$ python -q
>>> import numpy as np
>>> import numpy.linalg as la
>>> np.set_printoptions(precision=2, suppress=True, linewidth=160, legacy="1.25")
>>> feats = np.loadtxt("sample12.csv", delimiter=",")
>>> feats
array([[ 0.  , -0.51,  0.26,  0.82],
       [ 0.35, -0.47, -0.81, -0.04],
       [-0.66,  0.37, -0.52,  0.39],
       [ 0.66,  0.62, -0.09,  0.41]])
>>> f = np.array([3, 3])
>>> np.polyval(f, feats[3])
array([4.99, 4.85, 2.72, 4.24])
>>> np.round(np.correlate(feats[3], feats[1], "full"), 2) + 0
array([-0.03, -0.56, -0.81,  0.  , -0.08, -0.23,  0.14])
>>> np.convolve(feats[3], f)
array([1.99, 3.84, 1.56, 0.96, 1.24])
>>> P = np.triu(np.array([[-3, 1, 2, -3], [-3, -1, 3, 0], [-2, 0, 3, -2], [-1, -3, -1, 0]]), 1) + np.eye(4)
>>> B = P @ feats @ la.inv(P)
>>> np.round(np.poly(B), 2) + 0
array([ 1.  ,  0.58,  0.  , -0.58, -1.  ])
>>> round(np.trace(B), 2), round(float(np.trace(feats)), 2)
(-0.58, -0.58)
>>> f = np.array([-3, -1, 4, -1])
>>> B = feats + np.outer(f, np.eye(4)[2])
>>> B
array([[ 0.  , -0.51, -2.74,  0.82],
       [ 0.35, -0.47, -1.81, -0.04],
       [-0.66,  0.37,  3.48,  0.39],
       [ 0.66,  0.62, -1.09,  0.41]])
>>> round(float(la.det(B) / la.det(feats)), 2), round(1 + la.solve(feats, f)[2], 2)
(-0.95, -0.95)
>>> la.matrix_rank(B - feats)
1
>>> K = np.array([[3, 7, 9, 5], [7, 3, 7, 9], [9, 7, 3, 7], [5, 9, 7, 3]])
>>> # symmetric
>>> ev, V = la.eigh(K)
>>> vec = np.array([-2, 2, 2, 0])
>>> V * np.maximum(ev, 0) @ V.T
array([[5.87, 6.25, 6.25, 5.87],
       [6.25, 6.65, 6.65, 6.25],
       [6.25, 6.65, 6.65, 6.25],
       [5.87, 6.25, 6.25, 5.87]])
>>> la.eigvalsh(K[1:, 1:])
array([-6.  , -3.37, 18.37])
